% ipython --no-banner

In [1]: import numpy as np

In [2]: np.set_printoptions(precision=3, suppress=True, linewidth=200)

In [3]: def tidy(a):
   ...:     return np.round(a, 3) + 0
   ...: 

In [4]: E = np.load("test19.npy")

In [5]: E
Out[5]: 
array([[1.  , 0.9 , 0.81],
       [0.9 , 1.  , 0.9 ],
       [0.81, 0.9 , 1.  ]])

In [6]: evals, vecs = np.linalg.eig(E)

In [7]: tidy(E @ vecs[:, 0] - evals[0] * vecs[:, 0])
Out[7]: array([0., 0., 0.])

In [8]: tidy(np.sort(np.linalg.eigvals(np.linalg.inv(E))))
Out[8]: array([ 0.365,  5.263, 14.425])

In [9]: tidy(np.prod(evals))
Out[9]: np.float64(0.036)

In [10]: F = np.load("run12.npy")

In [11]: tidy(F)
Out[11]: 
array([[-0.552,  0.262,  0.249,  0.752],
       [-0.759, -0.324,  0.223, -0.519],
       [ 0.   , -0.86 , -0.312,  0.403],
       [ 0.345, -0.294,  0.889,  0.061]])

In [12]: x = np.array([-1, -1, 2, 1])

In [13]: tidy(np.abs(np.linalg.eigvals(F)))
Out[13]: array([1., 1., 1., 1.])

In [14]: tidy(np.linalg.det(F))
Out[14]: np.float64(-1.0)

In [15]: tidy(np.linalg.norm(x)), tidy(np.linalg.norm(F @ x))
Out[15]: (np.float64(2.646), np.float64(2.646))

In [16]: tidy(np.sort(np.abs(np.degrees(np.angle(np.linalg.eigvals(F))))))
Out[16]: array([  0.   , 124.295, 124.295, 180.   ])

In [17]: Q, R = np.linalg.qr(F)

In [18]: tidy(Q.T @ Q)
Out[18]: 
array([[1., 0., 0., 0.],
       [0., 1., 0., 0.],
       [0., 0., 1., 0.],
       [0., 0., 0., 1.]])

In [19]: tidy(Q)
Out[19]: 
array([[-0.552,  0.262,  0.249,  0.752],
       [-0.759, -0.324,  0.223, -0.519],
       [ 0.   , -0.86 , -0.312,  0.403],
       [ 0.345, -0.294,  0.889,  0.061]])

In [20]: np.allclose(R.T @ R, F.T @ F)
Out[20]: True

In [21]: tidy(Q @ R)
Out[21]: 
array([[-0.552,  0.262,  0.249,  0.752],
       [-0.759, -0.324,  0.223, -0.519],
       [ 0.   , -0.86 , -0.312,  0.403],
       [ 0.345, -0.294,  0.889,  0.061]])

In [22]: Q.shape, R.shape
Out[22]: ((4, 4), (4, 4))

In [23]: r0 = np.array([9, 3, 1])

In [24]: tidy(np.cross(F[3, :3], F[1, :3]))
Out[24]: array([ 0.222, -0.752, -0.335])

In [25]: M2 = F / np.sqrt((F ** 2).mean(axis=1, keepdims=True))

In [26]: tidy(M2[1])
Out[26]: array([-1.518, -0.648,  0.447, -1.037])

In [27]: np.linalg.matrix_rank(F - F.mean(axis=1, keepdims=True))
Out[27]: np.int64(3)

In [28]: A = np.array([[2, 3, 1, 3], [0, 1, 2, 1], [3, 0, 2, 1], [3, 0, 0, 2]])

In [29]: A[-1] = A[0] + -2 * A[1]

In [30]: A
Out[30]: 
array([[ 2,  3,  1,  3],
       [ 0,  1,  2,  1],
       [ 3,  0,  2,  1],
       [ 2,  1, -3,  1]])

In [31]: U, sig, Vh = np.linalg.svd(A)

In [32]: vecs = Vh[:(sig > 1e-8).sum()]

In [33]: rng = np.random.default_rng(8961)

In [34]: x = A[2] + 4 * A[3] + rng.integers(2) * np.eye(4)[0]

In [35]: x
Out[35]: array([ 12.,   4., -10.,   5.])

In [36]: np.linalg.matrix_rank(np.vstack([A, x]))
Out[36]: np.int64(4)

In [37]: data = (rng.random((4, 4)) < 0.3) + np.eye(4)

In [38]: data /= data.sum(axis=1, keepdims=True)

In [39]: tidy(data)
Out[39]: 
array([[0.333, 0.   , 0.333, 0.333],
       [0.   , 1.   , 0.   , 0.   ],
       [0.5  , 0.   , 0.5  , 0.   ],
       [0.25 , 0.25 , 0.   , 0.5  ]])

In [40]: evals, vecs = np.linalg.eigh(E)

In [41]: evals.sum(), np.trace(E)
Out[41]: (np.float64(3.0), np.float64(3.0))

In [42]: (evals > 1e-8).sum(), (evals < -1e-8).sum()
Out[42]: (np.int64(3), np.int64(0))

In [43]: tidy(vecs @ np.diag(evals) @ vecs.T)
Out[43]: 
array([[1.  , 0.9 , 0.81],
       [0.9 , 1.  , 0.9 ],
       [0.81, 0.9 , 1.  ]])

In [44]: tidy(np.abs(vecs[:, -1]))
Out[44]: array([0.571, 0.59 , 0.571])

In [45]: tidy(np.linalg.eigvalsh(E @ E))
Out[45]: array([0.005, 0.036, 7.511])

In [46]: tidy(np.linalg.svd(E, compute_uv=False))
Out[46]: array([2.741, 0.19 , 0.069])

In [47]: tidy(vecs.T @ vecs)
Out[47]: 
array([[1., 0., 0.],
       [0., 1., 0.],
       [0., 0., 1.]])

In [48]: np.unique(evals.round(6) + 0, return_counts=True)[1]
Out[48]: array([1, 1, 1])
